In [1]: import numpy as np

In [2]: import numpy.linalg as la

In [3]: np.set_printoptions(precision=1, suppress=True, linewidth=140)

In [4]: data = np.load("m.npy")

In [5]: data
Out[5]: 
array([[ 0.4, -1.5,  0.6,  0.2, -0.1,  0.2,  1.7],
       [-0.8, -0.4,  1. , -0.3, -0.5,  1.2,  3.1],
       [ 2.1,  0.4,  0.7,  0.5, -0.7,  1. ,  2.1],
       [ 0.3, -0.7,  0. , -0.3,  0.7, -1.9, -0.1],
       [-0.5,  0.3,  1.2, -0.6,  0.7, -0.3,  3.6],
       [-0.9, -0.1,  0.2, -0.5, -0.8, -1.2,  0.6],
       [ 1.1, -0.6,  1.4, -1.1, -0.1,  0. ,  4.3],
       [ 0. ,  1.5, -0.3, -0.6, -1. , -1.5, -1. ],
       [-0.4, -0.1,  0.6, -0.8,  1. ,  0.3,  1.9],
       [-1.1,  0.5, -0.4,  2.4, -0.2, -2.1, -1.1],
       [-0.3, -0.1, -1.2,  0.4,  0.9,  0.1, -3.7],
       [-1.4, -0.2,  0.2,  0.2,  1.4, -1.2,  0.6],
       [-0.2, -0.2, -1.5,  1. ,  1.5, -0.3, -4.4],
       [ 1.4, -0.1, -1.7, -0.5, -0.1, -0.2, -4.9],
       [ 1.4,  0.8, -2.3, -3.1,  0.2,  1.7, -6.8],
       [-0.8, -0.6,  2.1, -0.9, -2.2,  1.3,  6.3],
       [-0.4, -0.1, -0.1, -0.3,  0.5, -2.4, -0.5],
       [ 1.2, -0.8,  0.2, -0.2, -0.7, -0.3,  0.7],
       [ 0.9,  0. ,  0.1,  1.1, -0.4,  1.2,  0.2],
       [ 1. ,  0.3,  0.6, -0.5, -0.4, -0.4,  1.7],
       [ 0.5,  0.5,  0.8,  1.2,  0. ,  1.6,  2.4],
       [ 0.8,  0.2, -2.3,  3.1,  2.2, -1.3, -7.1],
       [ 1.1,  1.9,  0.1,  0. , -1.5,  1.8,  0.4],
       [ 0.7, -2. ,  2.9, -0.6,  0.9, -0.4,  8.8],
       [-0.9,  1.8,  0.7, -0.5,  1.4, -0.8,  1.8],
       [-0.3,  1.1,  0.6, -0.8,  0.3,  0.4,  1.6],
       [ 2.7, -0.6, -0.1, -1. , -0.6,  0. , -0.2],
       [-0.1,  0.6,  0. , -0.1, -1. ,  1.5,  0.1],
       [ 2.6,  1.3, -2.2,  0.4,  1.6,  1.9, -6.6],
       [ 0.9,  0.3, -0.5,  0.7, -0.6, -1.9, -1.5],
       [-0.5,  1.6, -0.1, -1.5, -0.1,  0. , -0.5],
       [-1.5,  0.2,  0. ,  0. ,  0.1,  1. ,  0.1],
       [-0.1,  0. ,  1.8,  0.7, -0.4,  0.2,  5.4],
       [ 0.5, -0.2,  0.5,  0. , -0.4, -0.9,  1.5],
       [-0.4, -0.2,  1.5, -1.7,  1. ,  0. ,  4.4]])

In [6]: G = np.cov(data, rowvar=False)

In [7]: np.argsort(-data.std(axis=0).round(6), kind="stable")
Out[7]: array([6, 2, 5, 3, 0, 4, 1])

In [8]: np.round(np.corrcoef(data.T), 1) + 0
Out[8]: 
array([[ 1. ,  0. , -0.3,  0. , -0.1,  0.3, -0.3],
       [ 0. ,  1. , -0.4,  0. ,  0. ,  0.2, -0.4],
       [-0.3, -0.4,  1. , -0.2, -0.3,  0. ,  1. ],
       [ 0. ,  0. , -0.2,  1. ,  0.2, -0.2, -0.2],
       [-0.1,  0. , -0.3,  0.2,  1. , -0.2, -0.3],
       [ 0.3,  0.2,  0. , -0.2, -0.2,  1. ,  0.1],
       [-0.3, -0.4,  1. , -0.2, -0.3,  0.1,  1. ]])

In [9]: G.shape
Out[9]: (7, 7)

In [10]: np.argwhere(np.triu(np.abs(np.corrcoef(data.T)) > 0.8, 1))
Out[10]: array([[2, 6]])

In [11]: cen = (data - data.mean(axis=0)) / data.std(axis=0)

In [12]: np.argwhere(np.abs(cen) > 2)
Out[12]: 
array([[ 9,  3],
       [14,  2],
       [14,  3],
       [14,  6],
       [15,  4],
       [16,  5],
       [21,  2],
       [21,  3],
       [21,  4],
       [21,  6],
       [22,  1],
       [23,  1],
       [23,  2],
       [23,  6],
       [26,  0],
       [28,  0],
       [28,  2],
       [28,  6]])

In [13]: coef = la.lstsq(np.delete(cen, 0, axis=1), cen[:, 0])[0]

In [14]: np.round(1 - np.var(cen[:, 0] - np.delete(cen, 0, axis=1) @ coef), 1)
Out[14]: np.float64(0.2)

In [15]: np.abs(coef).argmax()
Out[15]: np.int64(5)

In [16]: np.round(np.abs(la.svd(data)[2][-1]), 1) + 0
Out[16]: array([0. , 0. , 0.9, 0. , 0. , 0. , 0.3])

In [17]: m1 = np.load("a.npy")

In [18]: m1
Out[18]: 
array([[ 2,  9,  0,  0,  0,  0],
       [ 1, -6,  0,  0,  0,  0],
       [-4,  3,  0,  0,  0,  0],
       [ 0,  0,  2,  9,  0,  0],
       [ 0,  0,  1, -6,  0,  0],
       [ 0,  0, -4,  3,  0,  0],
       [ 0,  0,  0,  0,  2,  9],
       [ 0,  0,  0,  0,  1, -6],
       [ 0,  0,  0,  0, -4,  3]])

In [19]: O, Rm = la.qr(m1)

In [20]: np.round(O.T @ O, 1) + 0
Out[20]: 
array([[1., 0., 0., 0., 0., 0.],
       [0., 1., 0., 0., 0., 0.],
       [0., 0., 1., 0., 0., 0.],
       [0., 0., 0., 1., 0., 0.],
       [0., 0., 0., 0., 1., 0.],
       [0., 0., 0., 0., 0., 1.]])

In [21]: round(float(abs(Rm[0, 0])), 1), np.round(la.norm(m1[:, 0]), 1)
Out[21]: (4.6, np.float64(4.6))

In [22]: np.abs(np.diag(Rm))
Out[22]: array([ 4.6, 11.2,  4.6, 11.2,  4.6, 11.2])

In [23]: O.round(1) + 0
Out[23]: 
array([[-0.4,  0.8,  0. ,  0. ,  0. ,  0. ],
       [-0.2, -0.5,  0. ,  0. ,  0. ,  0. ],
       [ 0.9,  0.3,  0. ,  0. ,  0. ,  0. ],
       [ 0. ,  0. , -0.4, -0.8,  0. ,  0. ],
       [ 0. ,  0. , -0.2,  0.5,  0. ,  0. ],
       [ 0. ,  0. ,  0.9, -0.3,  0. ,  0. ],
       [ 0. ,  0. ,  0. ,  0. , -0.4, -0.8],
       [ 0. ,  0. ,  0. ,  0. , -0.2,  0.5],
       [ 0. ,  0. ,  0. ,  0. ,  0.9, -0.3]])

In [24]: O.shape, Rm.shape
Out[24]: ((9, 6), (6, 6))

In [25]: round(la.norm(m1) ** 2 / la.norm(m1, 2) ** 2, 1)
Out[25]: np.float64(3.5)

In [26]: m1[5] @ m1[0]
Out[26]: np.int64(0)

In [27]: round(la.norm(m1[5] - m1[0]), 1)
Out[27]: np.float64(10.5)

In [28]: np.round(la.norm(m1[5], 1), 1), np.round(la.norm(m1[5], np.inf), 1)
Out[28]: (np.float64(7.0), np.float64(4.0))

In [29]: round(float(la.norm(m1, 2)), 1)
Out[29]: 11.2

In [30]: proj = m1 @ la.solve(m1.T @ m1, m1.T)

In [31]: np.diag(proj)
Out[31]: array([0.8, 0.3, 0.8, 0.8, 0.3, 0.8, 0.8, 0.3, 0.8])

In [32]: np.round(la.eigvalsh(proj), 1) + 0
Out[32]: array([0., 0., 0., 1., 1., 1., 1., 1., 1.])

In [33]: proj @ m1[:, 1]
Out[33]: array([ 9., -6.,  3.,  0.,  0.,  0.,  0.,  0.,  0.])

In [34]: A = np.load("w.npy")

In [35]: A.round(1) + 0
Out[35]: 
array([[-6.2, -0.2,  3.1, -1.6,  0.9],
       [-0.2,  4.2, -1.2, -3.2,  2.1],
       [ 3.1, -1.2,  4.9,  0. ,  3.8],
       [-1.6, -3.2,  0. ,  2.4, -3.4],
       [ 0.9,  2.1,  3.8, -3.4, -5.4]])

In [36]: np.argsort(-la.norm(A, axis=0).round(6), kind="stable")[:3]
Out[36]: array([4, 0, 2])

In [37]: [round(float(x), 1) for x in la.svd(A, compute_uv=False)[:3]]
Out[37]: [8.0, 8.0, 7.0]

In [38]: vec = np.array([2, 1, 1, 1, 3])

In [39]: a = np.maximum(A @ vec, 0)

In [40]: np.flatnonzero(a > 1e-9)
Out[40]: array([1, 2])

In [41]: round(float(la.eigvalsh(A).min()), 1)
Out[41]: -8.0

In [42]: W0 = np.load("block1.npy")

In [43]: W0.round(1) + 0
Out[43]: 
array([[ 0. ,  0.2, -0.1,  0.1,  0. , -0.2],
       [ 1.9, -0.3,  0.2, -2.1, -2.4, -2.4],
       [-1.7,  0. ,  0.4,  1.2,  1.5,  1.1],
       [-0.9,  0.6, -0.6,  0.1, -0.2,  0.1],
       [ 1.6, -0.3, -0.2, -1.4, -1.7, -1.8],
       [-1.8,  0.3,  0.2,  1.8,  1.1,  1.2],
       [-6.4,  0.4,  0. ,  6.9,  6.3,  6.3],
       [-0.8,  0.6, -0.1,  0.8,  0.6,  0.7],
       [ 1.6,  0.2,  0.1, -1.2, -0.5, -1.2],
       [-1.8, -0.3,  0.1,  1.6,  2.6,  1.7],
       [-3.9, -0.2,  0.3,  3.2,  3.8,  2.7],
       [ 0.9,  0.1,  0. , -0.9, -0.8, -0.7],
       [ 2. ,  0.5,  0. , -1. , -2.1, -1.9],
       [ 0. ,  0.4,  0. ,  0.2,  0.2,  0.9],
       [ 0.7, -0.2,  0.3, -0.4, -0.5, -0.7],
       [-1.7,  0.6, -0.1,  2.2,  1.6,  1.5],
       [ 1.3, -0.2,  0.4, -0.9, -0.9, -1.3],
       [ 0. ,  0.2, -0.2,  0.7,  0.7,  0.5],
       [-1.9, -0.5, -0.4,  2. ,  1.2,  0.8],
       [-1.3, -0.1,  0. ,  1.3,  1.3,  0.8],
       [ 0.8, -0.3,  0.1, -0.7, -0.8, -0.1],
       [ 1.7,  0.5, -0.4, -1. , -1.2, -1.2],
       [ 0.7, -0.5,  0.7, -1.3, -1.7, -0.8],
       [-1.1, -0.2, -0.1,  1.2,  1. ,  0.7],
       [ 2.9,  0.2,  0.2, -2.9, -3.6, -3.7],
       [ 0.4,  0.2,  0. , -0.4, -0.3, -0.2],
       [-0.2, -0.2,  0.2,  0.2, -0.4, -0.3],
       [ 5.2,  0.3,  0. , -5.4, -5.8, -5.6],
       [-0.7, -0.4, -0.4,  0. ,  0.2,  0. ],
       [ 0.6,  0.2,  0.3, -0.4, -0.6, -0.3],
       [-1. ,  0.1,  0.2,  1.3,  1.1,  1.3],
       [-0.2, -0.6,  0.1, -0.9, -0.1, -0.5],
       [ 1.2, -0.1, -0.3, -1.2, -1.2, -1.4],
       [-2.3, -0.2, -0.2,  2.5,  2.2,  2. ],
       [-6.4, -0.2,  0.5,  6.2,  6.3,  6.7],
       [-3. , -0.4, -0.5,  3.1,  3.3,  3. ]])

In [44]: vec = np.array([-2, -2, -1, 0, -2, 0])

In [45]: target = W0 @ vec

In [46]: np.round(la.lstsq(W0, target)[0], 1) + 0
Out[46]: array([-2., -2., -1.,  0., -2.,  0.])

In [47]: rng = np.random.default_rng(54)

In [48]: target = target + 0.3 * rng.normal(size=36)

In [49]: target
Out[49]: 
array([-0.7,  1.6,  0.4,  2.1,  0.8,  1.2, -0.8, -0.6, -2.3, -1.2,  1.1, -1.2, -0.9, -1.5, -0.4, -1.1, -1.3, -1.3,  2.5,  0.4,  0.9, -1.9,
        2.6,  0.7,  0.7, -0.5,  1.8,  1.1,  2.4, -0.8, -0.8,  2. ,  0.5,  0.6, -0.2,  0.4])

In [50]: coef, *_ = la.lstsq(W0, target)

In [51]: coef
Out[51]: array([-2.4, -1.7, -0.8, -0.3, -2. , -0.1])
